$ ipython --no-banner

In [1]: import numpy as np

In [2]: import numpy.linalg as la

In [3]: np.set_printoptions(precision=1, suppress=True, linewidth=200)

In [4]: A = np.array([[1.3, 0.1, -0.9],
   ...:     [0.4, 0.0, 1.2],
   ...:     [-0.4, -0.2, 1.0],
   ...:     [-0.6, -1.4, 0.4],
   ...:     [0.4, 0.6, -1.1],
   ...:     [0.6, 1.0, -0.2],
   ...:     [0.0, 0.0, -0.9],
   ...:     [0.8, 0.3, -0.4],
   ...:     [2.3, -2.0, -1.7],
   ...:     [1.4, -0.5, -1.0],
   ...:     [-0.1, 0.4, -1.0],
   ...:     [-1.0, 1.1, -1.2],
   ...:     [1.0, 0.2, -1.0]])

In [5]: rng = np.random.default_rng(483)

In [6]: A[:, 0] = -2 * A[:, 1] + 0.3 * rng.normal(size=13)

In [7]: A
Out[7]: 
array([[ 0.4,  0.1, -0.9],
       [ 0.3,  0. ,  1.2],
       [ 0.6, -0.2,  1. ],
       [ 2. , -1.4,  0.4],
       [-1.5,  0.6, -1.1],
       [-2.4,  1. , -0.2],
       [-0.1,  0. , -0.9],
       [-0.7,  0.3, -0.4],
       [ 4.3, -2. , -1.7],
       [ 1. , -0.5, -1. ],
       [-1.4,  0.4, -1. ],
       [-1.9,  1.1, -1.2],
       [-0.7,  0.2, -1. ]])

In [8]: Y = A / np.sqrt((A ** 2).mean(axis=1, keepdims=True))

In [9]: la.matrix_rank(A - A.mean(axis=1, keepdims=True))
Out[9]: np.int64(2)

In [10]: A - A.mean(axis=1, keepdims=True)
Out[10]: 
array([[ 0.6,  0.2, -0.8],
       [-0.2, -0.5,  0.7],
       [ 0.2, -0.7,  0.5],
       [ 1.7, -1.7,  0.1],
       [-0.8,  1.3, -0.4],
       [-1.9,  1.5,  0.3],
       [ 0.2,  0.3, -0.6],
       [-0.4,  0.6, -0.1],
       [ 4.1, -2.2, -1.9],
       [ 1.2, -0.3, -0.8],
       [-0.7,  1.1, -0.3],
       [-1.2,  1.8, -0.5],
       [-0.2,  0.7, -0.5]])

In [11]: Y[2]
Out[11]: array([ 0.9, -0.3,  1.4])

In [12]: X = np.loadtxt("run3.csv", delimiter=",")

In [13]: X
Out[13]: 
array([[-0.2,  0.2,  0.7],
       [ 0.9,  0.3, -1. ],
       [-0.2,  0.1,  0.7],
       [ 0.4,  0.8,  0.1],
       [-0.2,  0.8,  1. ],
       [-0.8, -0.1,  1. ],
       [-0.7, -1. , -0.9],
       [ 0.5,  0.4, -0.8],
       [ 0.1, -1. , -1. ],
       [-0.2,  0.4,  0.8],
       [ 0.1, -0.1, -0.5],
       [-0.9,  0.1,  1. ]])

In [14]: z = rng.permutation(3)

In [15]: Y = X[:, z] * rng.choice([-1, 1], 3)

In [16]: Y
Out[16]: 
array([[-0.7, -0.2,  0.2],
       [ 1. , -0.3, -0.9],
       [-0.7, -0.1,  0.2],
       [-0.1, -0.8, -0.4],
       [-1. , -0.8,  0.2],
       [-1. ,  0.1,  0.8],
       [ 0.9,  1. ,  0.7],
       [ 0.8, -0.4, -0.5],
       [ 1. ,  1. , -0.1],
       [-0.8, -0.4,  0.2],
       [ 0.5,  0.1, -0.1],
       [-1. , -0.1,  0.9]])

In [17]: U, _, VT = la.svd(X.T @ Y)

In [18]: z
Out[18]: array([2, 1, 0])

In [19]: np.round(la.norm(Y) ** 2 / la.norm(Y, 2) ** 2, 1)
Out[19]: np.float64(1.5)

In [20]: round(la.norm(Y[5] - Y[2]), 1)
Out[20]: np.float64(0.7)

In [21]: la.norm(Y, axis=0)
Out[21]: array([2.9, 1.9, 1.8])

In [22]: np.round(la.norm(Y, 2), 1)
Out[22]: np.float64(3.2)

In [23]: round(la.norm(Y, 1), 1), np.round(la.norm(Y, np.inf), 1)
Out[23]: (np.float64(9.5), np.float64(2.6))

In [24]: la.norm(Y, axis=1)
Out[24]: array([0.8, 1.4, 0.7, 0.9, 1.3, 1.3, 1.5, 1. , 1.4, 0.9, 0.5, 1.3])
